% python3 -q
>>> import numpy as np
>>> from numpy import linalg as LA
>>> np.set_printoptions(precision=1, suppress=True, linewidth=120)
>>> feats = np.load("block15.npy")
>>> feats
array([[-4, -5,  1,  4,  0,  3,  5],
       [ 2,  1,  0,  2, -2,  0, -2],
       [-1,  2,  0, -2,  3, -3,  0],
       [ 2,  1,  0,  2, -2,  0, -2],
       [-4, -5,  1,  4,  0,  3,  5],
       [ 2, -3,  0,  0,  2,  3,  3],
       [-1, -6, -3,  1,  1,  6,  5],
       [ 2,  3, -1, -2, -2,  2, -1],
       [ 4, -2,  0,  2,  0,  3,  1],
       [ 3,  6, -1, -2, -1, -1, -3],
       [ 0, -6,  3,  2,  2,  5,  5],
       [ 0,  0,  0,  0,  0,  0,  0],
       [ 0, -6,  3,  2,  2,  5,  5],
       [-2, -4, -3, -1,  4,  3,  5],
       [ 3,  6, -1, -2, -1, -1, -3],
       [ 1,  3,  0,  0,  1, -3, -2],
       [-1, -6, -3,  1,  1,  6,  5],
       [-6, -3, -3,  1,  0,  5,  6],
       [-2, -2, -2,  2,  0,  1,  3],
       [-2, -2, -2,  2,  0,  1,  3],
       [ 0, -5, -2,  2,  2,  4,  6],
       [ 2, -2, -3,  0,  0,  6,  5],
       [-3,  0, -2,  0,  3, -2,  3],
       [-3, -3, -3,  1, -1,  3,  2],
       [ 2,  1,  0,  2, -2,  0, -2],
       [-2, -2, -2,  2,  0,  1,  3],
       [-3, -8, -5,  3,  1,  7,  8],
       [-1, -4,  3,  0,  5,  2,  5],
       [ 0,  0,  0,  0,  0,  0,  0],
       [-3, -2, -6,  1, -3,  6,  4],
       [ 1,  3,  0,  0,  1, -3, -2]])
>>> # row 3 repeats row 1
>>> D = LA.norm(feats[:, None] - feats[None], axis=-1)
>>> np.unravel_index(D.round(6).argmax(), D.shape)
(np.int64(9), np.int64(26))
>>> D[21].round(6).argsort(kind="stable")[:4]
array([21,  5,  6, 16])
>>> Z = feats[[8, 7]].astype(float)
>>> for _ in range(4):
...     z = LA.norm(feats[:, None] - Z, axis=-1).argmin(axis=1)
...     Z = np.array([feats[z == j].mean(axis=0) for j in range(2)])
... 
>>> z
array([0, 1, 1, 1, 0, 0, 0, 1, 0, 1, 0, 1, 0, 0, 1, 1, 0, 0, 0, 0, 0, 0, 1, 0, 1, 0, 0, 0, 1, 0, 1])
>>> np.abs(Z[1] - Z[0]).argmax()
np.int64(1)
>>> Z
array([[-1.4, -4. , -1.4,  1.5,  0.8,  3.8,  4.4],
       [ 1. ,  2.2, -0.4, -0.2, -0.2, -0.9, -1.2]])
>>> Z - Z[0]
array([[ 0. ,  0. ,  0. ,  0. ,  0. ,  0. ,  0. ],
       [ 2.4,  6.2,  1. , -1.7, -1. , -4.8, -5.6]])
>>> print(np.count_nonzero(Z))
14
>>> print(Z.mean(axis=0))
[-0.2 -0.9 -0.9  0.7  0.3  1.5  1.6]
>>> F = np.loadtxt("mat.csv", delimiter=",")
>>> F
array([[0., 1., 0.],
       [0., 0., 1.],
       [1., 0., 0.]])
>>> # keeps lengths
>>> F @ F.T
array([[1., 0., 0.],
       [0., 1., 0.],
       [0., 0., 1.]])
>>> F.T @ F
array([[1., 0., 0.],
       [0., 1., 0.],
       [0., 0., 1.]])
>>> LA.norm(F, axis=0)
array([1., 1., 1.])
>>> LA.pinv(F)
array([[0., 0., 1.],
       [1., 0., 0.],
       [0., 1., 0.]])
>>> LA.svd(F, compute_uv=False)
array([1., 1., 1.])
>>> blk = np.stack([F, 4 * F, F[::-1]])
>>> (blk @ F.T).shape
(3, 3, 3)
>>> LA.matrix_rank(blk.reshape(3, -1))
np.int64(2)
>>> blk.sum(axis=0)
array([[1., 5., 0.],
       [0., 0., 6.],
       [5., 1., 0.]])
>>> blk.shape
(3, 3, 3)
>>> print(np.round(np.abs(LA.eigvals(F)).max(), 1))
1.0
>>> np.allclose(F @ F.T, F.T @ F)
True
>>> round(float(LA.det(F)), 1)
1.0
>>> print((F - F.T) / 2)
[[ 0.   0.5 -0.5]
 [-0.5  0.   0.5]
 [ 0.5 -0.5  0. ]]
>>> print(np.sort(np.abs(LA.eigvals(F))))
[1. 1. 1.]
>>> LA.norm(F, axis=0)
array([1., 1., 1.])
>>> round(LA.norm(F[1], 1), 1), round(float(LA.norm(F[1], np.inf)), 1)
(np.float64(1.0), 1.0)
>>> LA.norm(F, axis=1).argmax()
np.int64(0)
>>> round(LA.norm(F[1] - F[0]), 1)
np.float64(1.4)
>>> J = np.load("layer4.npy")
>>> J
array([[ 0,  0,  0],
       [-8,  0,  0],
       [ 0,  0, -6],
       [-1,  4,  0],
       [ 0,  0,  4],
       [ 8,  0,  0],
       [ 1,  7,  0]])
>>> rng = np.random.default_rng(4896)
>>> A2 = J + rng.integers(-2, 3, (7, 1)) @ rng.integers(-2, 3, (1, 3))
>>> print(A2)
[[ 0  0  0]
 [-8  0  0]
 [ 0  0 -4]
 [-1  4  2]
 [ 0  0  6]
 [ 8  0  2]
 [ 1  7 -2]]
>>> np.abs(A2 - J).sum(axis=1)
array([0, 0, 2, 2, 2, 2, 2])
>>> print(LA.svd(A2 - J, compute_uv=False))
[4.5 0.  0. ]
>>> A = np.array([[-0.5, -0.7, 0.1, -1.6, -0.3, 22.0],
...     [2.1, -2.1, 0.3, -0.5, 0.5, 10.0],
...     [0.0, 0.8, 0.4, 0.9, 1.3, -20.0],
...     [-0.1, -1.5, 1.3, 0.7, 0.0, -2.0],
...     [-1.6, -0.6, -1.5, 0.8, 0.5, 6.0]])
>>> print(A)
[[ -0.5  -0.7   0.1  -1.6  -0.3  22. ]
 [  2.1  -2.1   0.3  -0.5   0.5  10. ]
 [  0.    0.8   0.4   0.9   1.3 -20. ]
 [ -0.1  -1.5   1.3   0.7   0.   -2. ]
 [ -1.6  -0.6  -1.5   0.8   0.5   6. ]]
>>> round(float(LA.norm(A, 1)), 1), np.round(LA.norm(A, np.inf), 1)
(60.0, np.float64(25.2))
>>> np.round(LA.norm(A[4] - A[2]), 1)
np.float64(26.2)
>>> round(LA.norm(A[4], 1), 1), np.round(LA.norm(A[4], np.inf), 1)
(np.float64(11.0), np.float64(6.0))
>>> LA.norm(A, axis=0)
array([ 2.7,  2.9,  2. ,  2.2,  1.5, 32. ])
>>> A.reshape(2, -1)
array([[ -0.5,  -0.7,   0.1,  -1.6,  -0.3,  22. ,   2.1,  -2.1,   0.3,  -0.5,   0.5,  10. ,   0. ,   0.8,   0.4],
       [  0.9,   1.3, -20. ,  -0.1,  -1.5,   1.3,   0.7,   0. ,  -2. ,  -1.6,  -0.6,  -1.5,   0.8,   0.5,   6. ]])
>>> A.ravel(order="F")
array([ -0.5,   2.1,   0. ,  -0.1,  -1.6,  -0.7,  -2.1,   0.8,  -1.5,  -0.6,   0.1,   0.3,   0.4,   1.3,  -1.5,  -1.6,
        -0.5,   0.9,   0.7,   0.8,  -0.3,   0.5,   1.3,   0. ,   0.5,  22. ,  10. , -20. ,  -2. ,   6. ])
>>> A.reshape(-1, 2)
array([[ -0.5,  -0.7],
       [  0.1,  -1.6],
       [ -0.3,  22. ],
       [  2.1,  -2.1],
       [  0.3,  -0.5],
       [  0.5,  10. ],
       [  0. ,   0.8],
       [  0.4,   0.9],
       [  1.3, -20. ],
       [ -0.1,  -1.5],
       [  1.3,   0.7],
       [  0. ,  -2. ],
       [ -1.6,  -0.6],
       [ -1.5,   0.8],
       [  0.5,   6. ]])
>>> blk = A.reshape(5, 2, -1)
>>> print(blk[:, 0])
[[-0.5 -0.7  0.1]
 [ 2.1 -2.1  0.3]
 [ 0.   0.8  0.4]
 [-0.1 -1.5  1.3]
 [-1.6 -0.6 -1.5]]
>>> blk.sum(axis=1)
array([[ -2.1,  -1. ,  22.1],
       [  1.6,  -1.6,  10.3],
       [  0.9,   2.1, -19.6],
       [  0.6,  -1.5,  -0.7],
       [ -0.8,  -0.1,   4.5]])
>>> np.einsum("ihd,jhd->hij", blk, blk).shape
(2, 5, 5)
>>> blk.shape
(5, 2, 3)
>>> blk.transpose(1, 0, 2)
array([[[ -0.5,  -0.7,   0.1],
        [  2.1,  -2.1,   0.3],
        [  0. ,   0.8,   0.4],
        [ -0.1,  -1.5,   1.3],
        [ -1.6,  -0.6,  -1.5]],

       [[ -1.6,  -0.3,  22. ],
        [ -0.5,   0.5,  10. ],
        [  0.9,   1.3, -20. ],
        [  0.7,   0. ,  -2. ],
        [  0.8,   0.5,   6. ]]])
>>> x = np.array([4, -1, 4, -9, -1, 2])
>>> h = np.maximum(A @ x, 0)
>>> print(np.maximum(A @ x, 0) - np.maximum(-A @ x, 0))
[ 57.8  35.7 -48.6  -4.   -7.5]
>>> np.flatnonzero(h > 1e-9)
array([0, 1])
>>> h
array([57.8, 35.7,  0. ,  0. ,  0. ])
>>> f = np.array([-3, 0])
>>> np.round(np.cross(A[3, :3], A[2, :3]), 1) + 0
array([-1.6,  0. , -0.1])
>>> np.correlate(A[3], A[2], "full")
array([  2. ,  29.9, -28. , -13.7,   1.4,  40. ,  -1.3,  -1.2,  -0.8,  -1.6,   0. ])
>>> left, sigma, Vt = LA.svd(A, full_matrices=False)
>>> np.round(sigma / sigma[0], 1) + 0
array([1. , 0.1, 0.1, 0.1, 0. ])
>>> np.allclose(left * sigma @ Vt, A)
True
>>> sigma
array([32.1,  3.4,  2.3,  1.6,  1. ])
>>> np.round(np.abs(Vt[0]), 1) + 0
array([0. , 0.1, 0. , 0.1, 0. , 1. ])
>>> print(np.cumsum(sigma ** 2) / np.sum(sigma ** 2))
[1. 1. 1. 1. 1.]
>>> mat = np.loadtxt("w.csv", delimiter=",")
>>> mat
array([[ 2.2,  4.9, -2. ,  3. ],
       [ 2. ,  4.9, -2. ,  2.9],
       [ 2.2,  4.9, -1.9,  3. ],
       [ 1.9,  5.1, -2.1,  3. ],
       [ 1.8,  5.2, -1.9,  2.9],
       [ 1.8,  5.1, -2. ,  2.9],
       [-2. ,  3.1, -2. , -4.9],
       [-2.1,  3.2, -1.9, -5.1],
       [-2.1,  3. , -2. , -5.1],
       [-2.1,  3. , -2.1, -5. ],
       [-1.9,  3. , -1.9, -5. ],
       [-1.9,  3.2, -2.1, -5.1]])
>>> D = LA.norm(mat[:, None] - mat[None], axis=-1)
>>> print(D.mean(axis=1).argmax())
2
>>> (D + 1e9 * np.eye(12)).round(6).argmin(axis=1)
array([2, 0, 0, 5, 5, 4, 9, 8, 9, 8, 6, 6])
>>> D[4]
array([0.5, 0.4, 0.5, 0.3, 0. , 0.1, 8.9, 9.1, 9.2, 9.1, 9. , 9. ])
>>> LA.norm(mat - mat.mean(axis=0), axis=1)
array([4.7, 4.5, 4.7, 4.6, 4.5, 4.5, 4.4, 4.6, 4.7, 4.6, 4.5, 4.6])
>>> D[:5, :5]
array([[0. , 0.2, 0.1, 0.4, 0.5],
       [0.2, 0. , 0.2, 0.3, 0.4],
       [0.1, 0.2, 0. , 0.4, 0.5],
       [0.4, 0.3, 0.4, 0. , 0.3],
       [0.5, 0.4, 0.5, 0.3, 0. ]])
>>> print(np.unravel_index(D.round(6).argmax(), D.shape))
(np.int64(2), np.int64(8))
